$ python3 -q
>>> import numpy as np
>>> np.set_printoptions(precision=2, suppress=True, linewidth=140)
>>> def rnd(a):
...     return np.round(a, 2) + 0
... 
>>> E = np.loadtxt("a.csv", delimiter=",")
>>> E
array([[ 1.,  0.,  0.],
       [ 0.,  1.,  0.],
       [-1.,  0.,  1.]])
>>> proj = np.triu(np.array([[-1, -2, 1], [-2, -1, -1], [2, -2, 1]]), 1) + np.eye(3)
>>> Y = proj @ E @ np.linalg.inv(proj)
>>> rnd(np.poly(Y))
array([ 1., -3.,  3., -1.])
>>> np.trace(Y), np.trace(E)
(np.float64(3.0), np.float64(3.0))
>>> np.prod(np.diag(E)), rnd(np.linalg.det(E))
(np.float64(1.0), np.float64(1.0))
>>> rnd(np.linalg.matrix_power(E - np.diag(np.diag(E)), 3))
array([[0., 0., 0.],
       [0., 0., 0.],
       [0., 0., 0.]])
>>> [int(np.linalg.matrix_rank(np.linalg.matrix_power(E, p))) for p in range(1, 4)]
[3, 3, 3]
>>> E @ E
array([[ 1.,  0.,  0.],
       [ 0.,  1.,  0.],
       [-2.,  0.,  1.]])
>>> Y = np.array([[0, 0, 0], [-3, 1, -3]])
>>> basis = np.kron(Y, E)
>>> np.linalg.matrix_rank(basis)
np.int64(3)
>>> basis.shape
(6, 9)
>>> rnd(np.linalg.norm(basis, 2)), rnd(np.linalg.norm(Y, 2) * np.linalg.norm(E, 2))
(np.float64(7.05), np.float64(7.05))
>>> rnd(np.linalg.det(E))
np.float64(1.0)
>>> (np.linalg.matrix_power((E != 0) + (E.T != 0) + np.eye(3), 3) > 0).astype(int)
array([[1, 0, 1],
       [0, 1, 0],
       [1, 0, 1]])
>>> np.flatnonzero(np.linalg.matrix_power((E != 0) + (E.T != 0) + np.eye(3), 3)[1])
array([1])
>>> M = np.loadtxt("case13.csv", delimiter=",")
>>> M
array([[ 0.6 , -4.59, -1.6 , -0.7 , -1.7 ],
       [-1.  , -2.29, -1.8 ,  1.2 , -0.8 ],
       [ 1.1 , -3.34, -1.1 ,  0.9 , -1.2 ],
       [ 1.  ,  3.52,  0.7 , -1.3 ,  1.2 ],
       [ 0.5 , -3.89,  0.7 ,  1.3 , -1.2 ],
       [ 0.4 , -4.05, -2.1 ,  2.2 , -1.4 ],
       [ 0.5 , -1.22, -1.3 ,  3.2 , -0.5 ],
       [ 0.2 , -4.14, -1.  , -1.4 , -1.4 ],
       [ 1.4 ,  2.52, -0.2 , -1.4 ,  0.8 ],
       [ 1.9 ,  0.94, -0.5 ,  0.2 ,  0.4 ],
       [ 0.7 ,  0.27, -0.8 ,  0.8 ,  0.1 ],
       [ 0.3 , -0.2 ,  0.7 ,  0.3 , -0.1 ],
       [ 0.3 , -0.31, -0.1 ,  0.8 ,  0.  ],
       [-0.3 , -0.5 ,  0.7 , -1.7 , -0.2 ],
       [-0.6 , -2.06,  0.3 ,  0.1 , -0.7 ],
       [ 0.  ,  4.43,  1.2 , -1.  ,  1.6 ],
       [-0.1 , -0.72, -0.7 ,  0.6 , -0.2 ],
       [-0.5 , -0.34, -0.2 ,  0.6 , -0.1 ],
       [ 1.5 ,  1.66,  0.1 ,  2.4 ,  0.6 ],
       [ 0.2 ,  0.14,  0.3 ,  0.3 ,  0.  ],
       [-1.6 , -1.42, -0.6 , -0.5 , -0.5 ]])
>>> C2 = np.cov(M, rowvar=False)
>>> C2.shape
(5, 5)
>>> np.argsort(-M.std(axis=0).round(6), kind="stable")
array([1, 3, 2, 4, 0])
>>> rnd(np.corrcoef(M[:, 0], M[:, 3])[0, 1])
np.float64(0.12)
>>> np.median(M, axis=0)
array([ 0.3, -0.5, -0.2,  0.3, -0.2])
>>> np.argwhere(np.triu(np.abs(np.corrcoef(M.T)) > 0.8, 1))
array([[1, 4]])
